$ ipython --no-banner

In [1]: import numpy as np

In [2]: np.set_printoptions(precision=2, suppress=True, linewidth=120, floatmode="fixed")

In [3]: F = np.load("run11.npy")

In [4]: print(F)
[[ 0.22  0.22 -0.35]
 [ 0.22  0.22 -0.35]
 [-0.35 -0.35  0.55]]

In [5]: ev, evecs = np.linalg.eigh(F)

In [6]: print(np.abs(evecs[:, -1]))
[0.47 0.47 0.74]

In [7]: print(ev.sum(), np.trace(F))
1.0 1.0

In [8]: print(np.round(np.linalg.svd(F, compute_uv=False), 2) + 0)
[1.00 0.00 0.00]

In [9]: print((ev > 1e-8).sum(), (ev < -1e-8).sum())
1 0

In [10]: ang = np.radians(135)

In [11]: r_ = np.eye(3)

In [12]: r_[0, 0] = r_[1, 1] = np.cos(ang)

In [13]: r_[0, 1], r_[1, 0] = -np.sin(ang), np.sin(ang)

In [14]: print(r_)
[[-0.71 -0.71  0.00]
 [ 0.71 -0.71  0.00]
 [ 0.00  0.00  1.00]]

In [15]: M2 = F @ r_.T

In [16]: print(M2.round(2) + 0)
[[-0.32  0.00 -0.35]
 [-0.32  0.00 -0.35]
 [ 0.50  0.00  0.55]]

In [17]: print(np.round(np.linalg.det(r_), 2), round(float(np.trace(r_)), 2))
1.0 -0.41

In [18]: print(np.round(np.linalg.svd(F, compute_uv=False), 2) + 0, np.round(np.linalg.svd(M2, compute_uv=False), 2) + 0)
[1.00 0.00 0.00] [1.00 0.00 0.00]

In [19]: print(np.abs(M2 - F).max(axis=0))
[0.85 0.35 0.00]

In [20]: x = np.array([4, -1, 5])

In [21]: print(round((x - F @ x) @ (F @ x), 2))
0.0

In [22]: print(np.trace(F))
1.0

In [23]: print(F @ F @ x)
[-1.09 -1.09  1.71]

In [24]: data, _ = np.linalg.qr(np.array([[-1.6, 2.1, 0.5, 2.3, 1.9, 1.6],
    ...:     [-1.0, 1.2, 0.2, 0.4, -1.3, -0.6],
    ...:     [0.6, 0.0, 0.7, 0.4, -1.1, 0.3],
    ...:     [1.9, -1.2, 0.3, -1.8, 0.3, 0.6],
    ...:     [0.2, 0.7, -1.5, -3.4, -0.7, -1.5],
    ...:     [1.6, -0.5, -1.0, 0.2, -1.1, 0.7]]))

In [25]: print(data.round(2) + 0)
[[-0.50 -0.58 -0.32  0.20 -0.52  0.00]
 [-0.31 -0.29 -0.11 -0.16  0.64  0.61]
 [ 0.19 -0.28 -0.55 -0.09  0.44 -0.62]
 [ 0.60 -0.13 -0.41 -0.41 -0.34  0.42]
 [ 0.06 -0.54  0.61 -0.54 -0.03 -0.22]
 [ 0.50 -0.43  0.23  0.69  0.13  0.14]]

In [26]: # keeps lengths

In [27]: x = np.array([1, 1, 2, 1, 1, 0])

In [28]: print(round(np.linalg.det(data), 2))
-1.0

In [29]: print(round(np.linalg.norm(data[1] - data[0]), 2))
1.41

In [30]: print(round(float(np.linalg.norm(data, 1)), 2), round(np.linalg.norm(data, np.inf), 2))
2.26 2.31

In [31]: print(np.round(np.linalg.norm(data, "nuc"), 2))
6.0

In [32]: O, evecs = np.linalg.qr(data[:, :1])[0], np.linalg.qr(data[:, 1:])[0]

In [33]: s = np.linalg.svd(O.T @ evecs, compute_uv=False)

In [34]: print(round(float(np.linalg.norm(O @ O.T - evecs @ evecs.T, 2)), 2))
1.0

In [35]: print(s.round(2) + 0)
[0.00]

In [36]: mat = np.loadtxt("data.csv", delimiter=",")

In [37]: print(mat)
[[2.00 3.00 0.00 3.00 1.00 3.00]
 [3.00 2.00 3.00 0.00 3.00 1.00]
 [0.00 3.00 2.00 3.00 0.00 3.00]
 [3.00 0.00 3.00 2.00 3.00 0.00]
 [1.00 3.00 0.00 3.00 2.00 3.00]
 [3.00 1.00 3.00 0.00 3.00 2.00]]

In [38]: x = np.array([1, 3, 1, 1, 3, 1])

In [39]: rhs = mat @ x

In [40]: print(rhs)
[20.00 22.00 17.00 17.00 22.00 20.00]

In [41]: print(np.linalg.solve(mat, rhs))
[1.00 3.00 1.00 1.00 3.00 1.00]

In [42]: print(np.linalg.solve(mat, 5 * rhs))
[ 5.00 15.00  5.00  5.00 15.00  5.00]

In [43]: print(np.round(np.linalg.solve(mat, mat[:, 3]), 2) + 0)
[0.00 0.00 0.00 1.00 0.00 0.00]

In [44]: print(mat.reshape(2, -1))
[[2.00 3.00 0.00 3.00 1.00 3.00 3.00 2.00 3.00 0.00 3.00 1.00 0.00 3.00 2.00 3.00 0.00 3.00]
 [3.00 0.00 3.00 2.00 3.00 0.00 1.00 3.00 0.00 3.00 2.00 3.00 3.00 1.00 3.00 0.00 3.00 2.00]]

In [45]: print(mat.ravel(order="F"))
[2.00 3.00 0.00 3.00 1.00 3.00 3.00 2.00 3.00 0.00 3.00 1.00 0.00 3.00 2.00 3.00 0.00 3.00 3.00 0.00 3.00 2.00 3.00
 0.00 1.00 3.00 0.00 3.00 2.00 3.00 3.00 1.00 3.00 0.00 3.00 2.00]

In [46]: print(mat.reshape(-1, 2))
[[2.00 3.00]
 [0.00 3.00]
 [1.00 3.00]
 [3.00 2.00]
 [3.00 0.00]
 [3.00 1.00]
 [0.00 3.00]
 [2.00 3.00]
 [0.00 3.00]
 [3.00 0.00]
 [3.00 2.00]
 [3.00 0.00]
 [1.00 3.00]
 [0.00 3.00]
 [2.00 3.00]
 [3.00 1.00]
 [3.00 0.00]
 [3.00 2.00]]

In [47]: blk = mat.reshape(6, 2, -1)

In [48]: print(blk.shape)
(6, 2, 3)

In [49]: print(blk.sum(axis=1))
[[5.00 4.00 3.00]
 [3.00 5.00 4.00]
 [3.00 3.00 5.00]
 [5.00 3.00 3.00]
 [4.00 5.00 3.00]
 [3.00 4.00 5.00]]

In [50]: print(np.swapaxes(blk, 1, 2)[2])
[[0.00 3.00]
 [3.00 0.00]
 [2.00 3.00]]

In [51]: print(np.einsum("ihd,ihd->ih", blk, blk))
[[13.00 19.00]
 [22.00 10.00]
 [13.00 18.00]
 [18.00 13.00]
 [10.00 22.00]
 [19.00 13.00]]

In [52]: print(np.round(np.linalg.norm(mat) ** 2 / np.linalg.norm(mat, 2) ** 2, 2))
1.39

In [53]: print(np.round(np.linalg.norm(mat, 2), 2))
11.69

In [54]: print(np.linalg.norm(mat, axis=0))
[5.66 5.66 5.57 5.57 5.66 5.66]

In [55]: print(np.linalg.norm(mat, axis=1).argmax())
0

In [56]: print(mat[1] @ mat[2])
15.0

In [57]: print(round(np.linalg.norm(mat[1], 1), 2), round(np.linalg.norm(mat[1], np.inf), 2))
12.0 3.0

In [58]: feats = np.loadtxt("w.csv", delimiter=",")

In [59]: print(feats)
[[ 1.00  0.00  7.00]
 [ 2.00  0.00 14.00]
 [ 0.00  0.00  0.00]
 [ 2.00  0.00 14.00]
 [ 0.00  0.00  0.00]
 [ 0.00  0.00  0.00]
 [ 2.00  0.00 14.00]
 [ 0.00  0.00  0.00]
 [ 2.00  0.00 14.00]
 [ 0.00  0.00  0.00]
 [ 1.00  0.00  7.00]
 [ 2.00  0.00 14.00]
 [ 2.00  0.00 14.00]
 [ 0.00  0.00  0.00]
 [ 1.00  0.00  7.00]
 [ 2.00  0.00 14.00]
 [ 1.00  0.00  7.00]
 [ 1.00  0.00  7.00]
 [ 2.00  0.00 14.00]
 [ 1.00  0.00  7.00]
 [ 2.00  0.00 14.00]
 [ 0.00  0.00  0.00]
 [ 0.00  0.00  0.00]
 [ 1.00  0.00  7.00]
 [ 0.00  0.00  0.00]
 [ 2.00  0.00 14.00]
 [ 2.00  0.00 14.00]
 [ 1.00  0.00  7.00]
 [ 1.00  0.00  7.00]
 [ 0.00  0.00  0.00]
 [ 2.00  0.00 14.00]
 [ 1.00  0.00  7.00]
 [ 1.00  0.00  7.00]]

In [60]: # column 2 dominates

In [61]: U, s, Vt = np.linalg.svd(feats)

In [62]: evecs = Vt[:(s > 1e-8).sum()]

In [63]: rng = np.random.default_rng(641)

In [64]: x = feats[18] + -3 * feats[10] + rng.integers(2) * np.eye(3)[2]

In [65]: print(x)
[-1.00  0.00 -6.00]

In [66]: print(evecs.T @ evecs)
[[0.02 0.00 0.14]
 [0.00 0.00 0.00]
 [0.14 0.00 0.98]]

In [67]: print(np.allclose(evecs.T @ evecs @ x, x))
False

In [68]: r = np.linalg.matrix_rank(feats)

In [69]: print(r)
1

In [70]: null = np.linalg.svd(feats)[2][r:].T

In [71]: print(np.linalg.matrix_rank(feats.T @ feats), np.linalg.matrix_rank(feats @ feats.T))
1 1

In [72]: print([int(np.linalg.matrix_rank(np.delete(feats, i, axis=0))) for i in range(33)])
[1, 1, 1, 1, 1, 1, 1, 1, 1, 1, 1, 1, 1, 1, 1, 1, 1, 1, 1, 1, 1, 1, 1, 1, 1, 1, 1, 1, 1, 1, 1, 1, 1]

In [73]: print([int(np.linalg.matrix_rank(feats[:i])) for i in range(1, len(feats) + 1)])
[1, 1, 1, 1, 1, 1, 1, 1, 1, 1, 1, 1, 1, 1, 1, 1, 1, 1, 1, 1, 1, 1, 1, 1, 1, 1, 1, 1, 1, 1, 1, 1, 1]

In [74]: print(null @ null.T)
[[ 0.98  0.00 -0.14]
 [ 0.00  1.00  0.00]
 [-0.14  0.00  0.02]]

In [75]: print([int(np.linalg.matrix_rank(feats[:, :j + 1])) for j in range(3)])
[1, 1, 1]

In [76]: M2 = np.array([[0, -1, -1], [0, -1, -2], [0, 1, 2]])

In [77]: print(np.linalg.matrix_rank(feats @ M2))
1

In [78]: print(np.einsum("ij->j", feats))
[ 35.00   0.00 245.00]

In [79]: print(np.linalg.matrix_rank(np.vstack([feats, M2.T])))
3

In [80]: print(np.einsum("ij,ij->i", feats, feats))
[ 50.00 200.00   0.00 200.00   0.00   0.00 200.00   0.00 200.00   0.00  50.00 200.00 200.00   0.00  50.00 200.00  50.00
  50.00 200.00  50.00 200.00   0.00   0.00  50.00   0.00 200.00 200.00  50.00  50.00   0.00 200.00  50.00  50.00]

In [81]: U, s, Vt = np.linalg.svd(feats)

In [82]: print(s.round(2) + 0)
[54.31  0.00  0.00]

In [83]: M2 = U[:, :1] @ np.diag(s[:1]) @ Vt[:1]

In [84]: print(np.round(np.linalg.norm(feats - M2) / np.linalg.norm(feats), 2))
0.0

In [85]: print(np.linalg.matrix_rank(M2))
1

In [86]: def softmax(z):
    ...:     e = np.exp(z - z.max(axis=-1, keepdims=True))
    ...:     return e / e.sum(axis=-1, keepdims=True)
    ...: 

In [87]: print(softmax(feats).sum(axis=1))
[1.00 1.00 1.00 1.00 1.00 1.00 1.00 1.00 1.00 1.00 1.00 1.00 1.00 1.00 1.00 1.00 1.00 1.00 1.00 1.00 1.00 1.00 1.00
 1.00 1.00 1.00 1.00 1.00 1.00 1.00 1.00 1.00 1.00]

In [88]: print(np.round(softmax(10 * feats[1]), 2) + 0)
[0.00 0.00 1.00]

In [89]: print(np.round(softmax(feats[1]), 2) + 0)
[0.00 0.00 1.00]

In [90]: print(np.round(softmax(feats[1] + 5), 2) + 0)
[0.00 0.00 1.00]

In [91]: scores = feats @ feats.T / np.sqrt(3)

In [92]: print(softmax(scores).round(6).argmax(axis=1))
[1 1 0 1 0 0 1 0 1 0 1 1 1 0 1 1 1 1 1 1 1 0 0 1 0 1 1 1 1 0 1 1 1]

In [93]: X = np.load("out12.npy")

In [94]: print(X)
[[ 0.00  0.00  0.00  0.00  0.00 -7.00]
 [ 0.00  0.00  0.00  0.00  0.00 -4.00]
 [ 0.00  0.00  0.00  0.00  0.00  1.00]
 [ 0.00  0.00  0.00  0.00  0.00  0.00]
 [ 0.00  0.00  0.00  0.00  0.00  3.00]
 [-7.00 -4.00  1.00  0.00  3.00  0.00]]

In [95]: ev, evecs = np.linalg.eigh(X)

In [96]: print(np.round(evecs @ np.diag(ev) @ evecs.T, 2) + 0)
[[ 0.00  0.00  0.00  0.00  0.00 -7.00]
 [ 0.00  0.00  0.00  0.00  0.00 -4.00]
 [ 0.00  0.00  0.00  0.00  0.00  1.00]
 [ 0.00  0.00  0.00  0.00  0.00  0.00]
 [ 0.00  0.00  0.00  0.00  0.00  3.00]
 [-7.00 -4.00  1.00  0.00  3.00  0.00]]

In [97]: print(np.abs(evecs[:, -1]))
[0.57 0.33 0.08 0.00 0.24 0.71]

In [98]: print(np.round(evecs.T @ evecs, 2) + 0)
[[1.00 0.00 0.00 0.00 0.00 0.00]
 [0.00 1.00 0.00 0.00 0.00 0.00]
 [0.00 0.00 1.00 0.00 0.00 0.00]
 [0.00 0.00 0.00 1.00 0.00 0.00]
 [0.00 0.00 0.00 0.00 1.00 0.00]
 [0.00 0.00 0.00 0.00 0.00 1.00]]

In [99]: print(np.round(np.linalg.eigvalsh(X @ X), 2) + 0)
[ 0.00  0.00  0.00  0.00 75.00 75.00]

In [100]: print(np.round(evecs.T @ X @ evecs, 2) + 0)
[[-8.66  0.00  0.00  0.00  0.00  0.00]
 [ 0.00  0.00  0.00  0.00  0.00  0.00]
 [ 0.00  0.00  0.00  0.00  0.00  0.00]
 [ 0.00  0.00  0.00  0.00  0.00  0.00]
 [ 0.00  0.00  0.00  0.00  0.00  0.00]
 [ 0.00  0.00  0.00  0.00  0.00  8.66]]

In [101]: print(ev.round(2) + 0)
[-8.66  0.00  0.00  0.00  0.00  8.66]

In [102]: print(np.unique(ev.round(6) + 0, return_counts=True)[1])
[1 4 1]

In [103]: print(np.linalg.svd(X, compute_uv=False))
[8.66 8.66 0.00 0.00 0.00 0.00]

In [104]: print(np.linalg.eigvalsh(X + 4 * np.eye(6)))
[-4.66  4.00  4.00  4.00  4.00 12.66]

In [105]: print(ev.sum(), np.trace(X))
0.0 0.0
